$ python3 -q
>>> import numpy as np
>>> np.set_printoptions(precision=2, suppress=True, linewidth=160)
>>> F = np.load("dump.npy")
>>> print(F)
[[-10   8 -12  -5   4  -6]
 [ -4 -10   6  -2  -5   3]
 [  2  -8   0   1  -4   0]
 [-10   8 -12 -15  12 -18]
 [ -4 -10   6  -6 -15   9]
 [  2  -8   0   3 -12   0]]
>>> Y = np.linalg.inv(F)
>>> print(np.round(np.linalg.cond(F), 2))
17.12
>>> print(round(float(np.linalg.slogdet(F)[0]), 2))
1.0
>>> print((np.abs(Y) > 1e-9).astype(int))
[[1 1 1 1 1 1]
 [1 1 1 1 1 1]
 [1 1 1 1 1 1]
 [1 1 1 1 1 1]
 [1 1 1 1 1 1]
 [1 1 1 1 1 1]]
>>> w1 = np.array([[1, -2], [-2, 0], [1, -1], [0, 1], [0, -1], [-2, -1]])
>>> coef = np.array([0, 3])
>>> act = np.maximum(F @ w1 + coef, 0)
>>> print((act > 0).astype(int))
[[0 1]
 [1 1]
 [1 1]
 [0 1]
 [1 1]
 [1 1]]
>>> print(act)
[[ 0 32]
 [16  5]
 [18  4]
 [ 0 26]
 [ 4  5]
 [18 14]]
>>> print(np.linalg.matrix_rank(act))
2
>>> basis = np.array([[-1, 3, -1], [3, -2, -3]])
>>> print(act @ basis)
[[ 96 -64 -96]
 [ -1  38 -31]
 [ -6  46 -30]
 [ 78 -52 -78]
 [ 11   2 -19]
 [ 24  26 -60]]
>>> print((act @ basis).round(6).argmax(axis=1))
[0 1 1 0 0 1]
>>> Y = np.c_[act[:, :1] @ np.array([[8]]), np.array([-1, -1, -1, 1, -1, -2])]
>>> print(Y)
[[  0  -1]
 [128  -1]
 [144  -1]
 [  0   1]
 [ 32  -1]
 [144  -2]]
>>> print(np.round(np.linalg.lstsq(act, Y[:, 0])[0], 2) + 0)
[8. 0.]
>>> arr = np.load("block7.npy")
>>> print(arr)
[[-0.65 -0.22 -0.73]
 [-0.53 -0.55  0.64]
 [-0.53  0.81  0.24]]
>>> x0 = np.array([4, -4, -2])
>>> print(arr.T @ (arr @ x0))
[ 4. -4. -2.]
>>> print(round(np.linalg.det(arr), 2))
1.0
>>> print(3 - np.linalg.matrix_rank(arr - np.eye(3), tol=1e-8))
1
>>> print(np.linalg.inv(arr))
[[-0.65 -0.53 -0.53]
 [-0.22 -0.55  0.81]
 [-0.73  0.64  0.24]]
>>> print([p for p in range(1, 25) if np.allclose(np.linalg.matrix_power(arr, p), np.eye(3))])
[]
